$ python3 -q
>>> import numpy as np
>>> import numpy.linalg as la
>>> np.set_printoptions(precision=1, suppress=True, linewidth=140)
>>> rd = lambda a: np.round(a, 1) + 0
>>> theta = np.deg2rad(15)
>>> E = np.eye(13)
>>> E[np.ix_([4, 6], [4, 6])] = [[np.cos(theta), -np.sin(theta)], [np.sin(theta), np.cos(theta)]]
>>> rd(E)
array([[ 1. ,  0. ,  0. ,  0. ,  0. ,  0. ,  0. ,  0. ,  0. ,  0. ,  0. ,  0. ,  0. ],
       [ 0. ,  1. ,  0. ,  0. ,  0. ,  0. ,  0. ,  0. ,  0. ,  0. ,  0. ,  0. ,  0. ],
       [ 0. ,  0. ,  1. ,  0. ,  0. ,  0. ,  0. ,  0. ,  0. ,  0. ,  0. ,  0. ,  0. ],
       [ 0. ,  0. ,  0. ,  1. ,  0. ,  0. ,  0. ,  0. ,  0. ,  0. ,  0. ,  0. ,  0. ],
       [ 0. ,  0. ,  0. ,  0. ,  1. ,  0. , -0.3,  0. ,  0. ,  0. ,  0. ,  0. ,  0. ],
       [ 0. ,  0. ,  0. ,  0. ,  0. ,  1. ,  0. ,  0. ,  0. ,  0. ,  0. ,  0. ,  0. ],
       [ 0. ,  0. ,  0. ,  0. ,  0.3,  0. ,  1. ,  0. ,  0. ,  0. ,  0. ,  0. ,  0. ],
       [ 0. ,  0. ,  0. ,  0. ,  0. ,  0. ,  0. ,  1. ,  0. ,  0. ,  0. ,  0. ,  0. ],
       [ 0. ,  0. ,  0. ,  0. ,  0. ,  0. ,  0. ,  0. ,  1. ,  0. ,  0. ,  0. ,  0. ],
       [ 0. ,  0. ,  0. ,  0. ,  0. ,  0. ,  0. ,  0. ,  0. ,  1. ,  0. ,  0. ,  0. ],
       [ 0. ,  0. ,  0. ,  0. ,  0. ,  0. ,  0. ,  0. ,  0. ,  0. ,  1. ,  0. ,  0. ],
       [ 0. ,  0. ,  0. ,  0. ,  0. ,  0. ,  0. ,  0. ,  0. ,  0. ,  0. ,  1. ,  0. ],
       [ 0. ,  0. ,  0. ,  0. ,  0. ,  0. ,  0. ,  0. ,  0. ,  0. ,  0. ,  0. ,  1. ]])
>>> u = np.array([2, 0, 0])
>>> np.cross(E[1, :3], E[9, :3])
array([0., 0., 0.])
>>> np.polyval(u, E[1])
array([0., 2., 0., 0., 0., 0., 0., 0., 0., 0., 0., 0., 0.])
>>> np.correlate(E[1], E[9], "full")
array([0., 0., 0., 0., 1., 0., 0., 0., 0., 0., 0., 0., 0., 0., 0., 0., 0., 0., 0., 0., 0., 0., 0., 0., 0.])
>>> u = np.array([-1, -2, -3, 0, 0, 0, 3, -1, -2, 3, 2, 2, -1])
>>> other = E + np.outer(u, np.eye(13)[9])
>>> la.matrix_rank(la.inv(other) - la.inv(E), tol=1e-8)
np.int64(1)
>>> rd(la.svd(E, compute_uv=False))
array([1., 1., 1., 1., 1., 1., 1., 1., 1., 1., 1., 1., 1.])
>>> la.rank(E)
Traceback (most recent call last):
  File "<python-input-16>", line 1, in <module>
    la.rank(E)
    ^^^^^^^
AttributeError: module 'numpy.linalg' has no attribute 'rank'
>>> np.abs(E).max()
np.float64(1.0)
>>> rd(E.mean(axis=0))
array([0.1, 0.1, 0.1, 0.1, 0.1, 0.1, 0.1, 0.1, 0.1, 0.1, 0.1, 0.1, 0.1])
>>> np.unravel_index(np.abs(E).argmax(), E.shape)
(np.int64(0), np.int64(0))
>>> np.count_nonzero(E)
np.int64(15)
>>> rd(np.sort(la.eigvals(E).real))
array([1., 1., 1., 1., 1., 1., 1., 1., 1., 1., 1., 1., 1.])
>>> rd(la.det(E))
np.float64(1.0)
>>> np.flatnonzero(la.matrix_power((E != 0) + (E.T != 0) + np.eye(13), 13)[1])
array([1])
>>> x0 = np.array([9, 3, 6, 5, 6, 6, 3, 6, 8, 5, 8, 9, 3])
>>> rd(np.sort(np.abs(np.degrees(np.angle(la.eigvals(E))))))
array([ 0.,  0.,  0.,  0.,  0.,  0.,  0.,  0.,  0.,  0.,  0., 15., 15.])
>>> rd(np.abs(la.eigvals(E)))
array([1., 1., 1., 1., 1., 1., 1., 1., 1., 1., 1., 1., 1.])
>>> rd(la.norm(x0)), rd(la.norm(E @ x0))
(np.float64(22.6), np.float64(22.6))
>>> K = np.loadtxt("run9.csv", delimiter=",")
>>> K
array([[ 4.,  4.,  4.,  4.,  4.,  4.,  4.,  4.,  4.,  4.,  4.,  4.,  4.],
       [ 4.,  8.,  8.,  8.,  8.,  8.,  8.,  8.,  8.,  8.,  8.,  8.,  8.],
       [ 4.,  8., 12., 12., 12., 12., 12., 12., 12., 12., 12., 12., 12.],
       [ 4.,  8., 12., 16., 16., 16., 16., 16., 16., 16., 16., 16., 16.],
       [ 4.,  8., 12., 16., 20., 20., 20., 20., 20., 20., 20., 20., 20.],
       [ 4.,  8., 12., 16., 20., 24., 24., 24., 24., 24., 24., 24., 24.],
       [ 4.,  8., 12., 16., 20., 24., 28., 28., 28., 28., 28., 28., 28.],
       [ 4.,  8., 12., 16., 20., 24., 28., 32., 32., 32., 32., 32., 32.],
       [ 4.,  8., 12., 16., 20., 24., 28., 32., 36., 36., 36., 36., 36.],
       [ 4.,  8., 12., 16., 20., 24., 28., 32., 36., 40., 40., 40., 40.],
       [ 4.,  8., 12., 16., 20., 24., 28., 32., 36., 40., 44., 44., 44.],
       [ 4.,  8., 12., 16., 20., 24., 28., 32., 36., 40., 44., 48., 48.],
       [ 4.,  8., 12., 16., 20., 24., 28., 32., 36., 40., 44., 48., 52.]])
>>> other = la.inv(K)
>>> rd(la.slogdet(K)[0])
np.float64(1.0)
>>> rd(la.det(K) * la.det(other))
np.float64(1.0)
>>> w, vecs = la.eigh(K)
>>> x0 = np.array([2, 0, 0, 2, 2, 2, 1, 2, 0, 1, 0, 0, 1])
>>> rd(x0 @ K @ x0 / (x0 @ x0)), rd(w[0]), rd(w[-1])
(np.float64(124.2), np.float64(1.0), np.float64(295.8))
>>> x0 @ K @ x0
np.float64(2856.0)
>>> theta = np.radians(30)
>>> Rm = np.eye(13)
>>> Rm[1, 1] = Rm[7, 7] = np.cos(theta)
>>> Rm[1, 7], Rm[7, 1] = -np.sin(theta), np.sin(theta)
>>> other = E @ Rm.T
>>> rd(la.svd(E, compute_uv=False)), rd(la.svd(other, compute_uv=False))
(array([1., 1., 1., 1., 1., 1., 1., 1., 1., 1., 1., 1., 1.]), array([1., 1., 1., 1., 1., 1., 1., 1., 1., 1., 1., 1., 1.]))
>>> np.allclose(E @ E.T, other @ other.T)
True
>>> rd(np.abs(other - E).max(axis=0))
array([0. , 0.5, 0. , 0. , 0. , 0. , 0. , 0.5, 0. , 0. , 0. , 0. , 0. ])
>>> Lm = la.cholesky(K)
>>> la.eigvalsh(K).min() > 0
np.True_
>>> np.diag(Lm) ** 2
array([4., 4., 4., 4., 4., 4., 4., 4., 4., 4., 4., 4., 4.])
>>> x0 = np.array([-2, -1, 1, 2, 2, 2, 0, 2, 0, 1, 0, -2, -2])
>>> np.sign((K @ x0).round(6))
array([1., 1., 1., 1., 1., 1., 1., 1., 1., 1., 1., 1., 1.])
>>> np.einsum("ij,j->i", K, x0)
array([12., 32., 56., 76., 88., 92., 88., 84., 72., 60., 44., 28., 20.])
>>> K @ np.ones(13)
array([ 52., 100., 144., 184., 220., 252., 280., 304., 324., 340., 352., 360., 364.])
>>> K @ np.eye(13)[5]
array([ 4.,  8., 12., 16., 20., 24., 24., 24., 24., 24., 24., 24., 24.])
>>> K @ (2 * x0)
array([ 24.,  64., 112., 152., 176., 184., 176., 168., 144., 120.,  88.,  56.,  40.])
>>> other = np.array([[-0.8, -0.7],
...     [-1.6, 1.3],
...     [-0.7, -0.4],
...     [0.8, -1.0],
...     [-1.8, -2.1],
...     [-1.2, -2.2],
...     [-0.1, -0.6],
...     [-0.9, 0.0],
...     [-1.1, -0.8],
...     [-0.8, 0.3],
...     [-0.4, 0.3],
...     [-0.6, -0.6],
...     [0.7, 0.2],
...     [-0.2, -0.6]])
>>> basis = np.array([[1.0, -1.5, -1.1, 0.7, 0.5, -0.2, -0.4, 1.6, -0.2, -0.2, -1.4, 1.6, -0.4, 0.6, 0.2],
...     [-1.0, 1.4, 1.2, 0.1, -1.9, -1.9, 0.0, -1.3, 1.0, 0.0, 0.7, -0.3, -0.3, 0.2, 0.8]])
>>> X = other @ basis
>>> rd(X)
array([[-0.1,  0.2,  0. , -0.6,  0.9,  1.5,  0.3, -0.4, -0.5,  0.2,  0.6, -1.1,  0.5, -0.6, -0.7],
       [-2.9,  4.2,  3.3, -1. , -3.3, -2.2,  0.6, -4.3,  1.6,  0.3,  3.2, -3. ,  0.3, -0.7,  0.7],
       [-0.3,  0.5,  0.3, -0.5,  0.4,  0.9,  0.3, -0.6, -0.3,  0.1,  0.7, -1. ,  0.4, -0.5, -0.5],
       [ 1.8, -2.6, -2.1,  0.5,  2.3,  1.7, -0.3,  2.6, -1.2, -0.2, -1.8,  1.6,  0. ,  0.3, -0.6],
       [ 0.3, -0.2, -0.5, -1.5,  3.1,  4.4,  0.7, -0.2, -1.7,  0.4,  1. , -2.3,  1.4, -1.5, -2. ],
       [ 1. , -1.3, -1.3, -1.1,  3.6,  4.4,  0.5,  0.9, -2. ,  0.2,  0.1, -1.3,  1.1, -1.2, -2. ],
       [ 0.5, -0.7, -0.6, -0.1,  1.1,  1.2,  0. ,  0.6, -0.6,  0. , -0.3,  0. ,  0.2, -0.2, -0.5],
       [-0.9,  1.4,  1. , -0.6, -0.4,  0.2,  0.4, -1.4,  0.2,  0.2,  1.3, -1.4,  0.4, -0.5, -0.2],
       [-0.3,  0.5,  0.3, -0.8,  1. ,  1.7,  0.4, -0.7, -0.6,  0.2,  1. , -1.5,  0.7, -0.8, -0.9],
       [-1.1,  1.6,  1.2, -0.5, -1. , -0.4,  0.3, -1.7,  0.5,  0.2,  1.3, -1.4,  0.2, -0.4,  0.1],
       [-0.7,  1. ,  0.8, -0.2, -0.8, -0.5,  0.2, -1. ,  0.4,  0.1,  0.8, -0.7,  0.1, -0.2,  0.2],
       [ 0. ,  0.1, -0.1, -0.5,  0.8,  1.3,  0.2, -0.2, -0.5,  0.1,  0.4, -0.8,  0.4, -0.5, -0.6],
       [ 0.5, -0.8, -0.5,  0.5,  0. , -0.5, -0.3,  0.9,  0.1, -0.1, -0.8,  1.1, -0.3,  0.5,  0.3],
       [ 0.4, -0.5, -0.5, -0.2,  1. ,  1.2,  0.1,  0.5, -0.6,  0. , -0.1, -0.1,  0.3, -0.2, -0.5]])
>>> O, Rm = la.qr(K)
>>> np.allclose(Rm.T @ Rm, K.T @ K)
True
>>> rd(np.abs(np.diag(Rm)))
array([14.4,  3.8,  3.8,  3.8,  3.8,  3.8,  3.7,  3.7,  3.7,  3.6,  3.5,  3.3,  2.8])
>>> O.shape, Rm.shape
((13, 13), (13, 13))
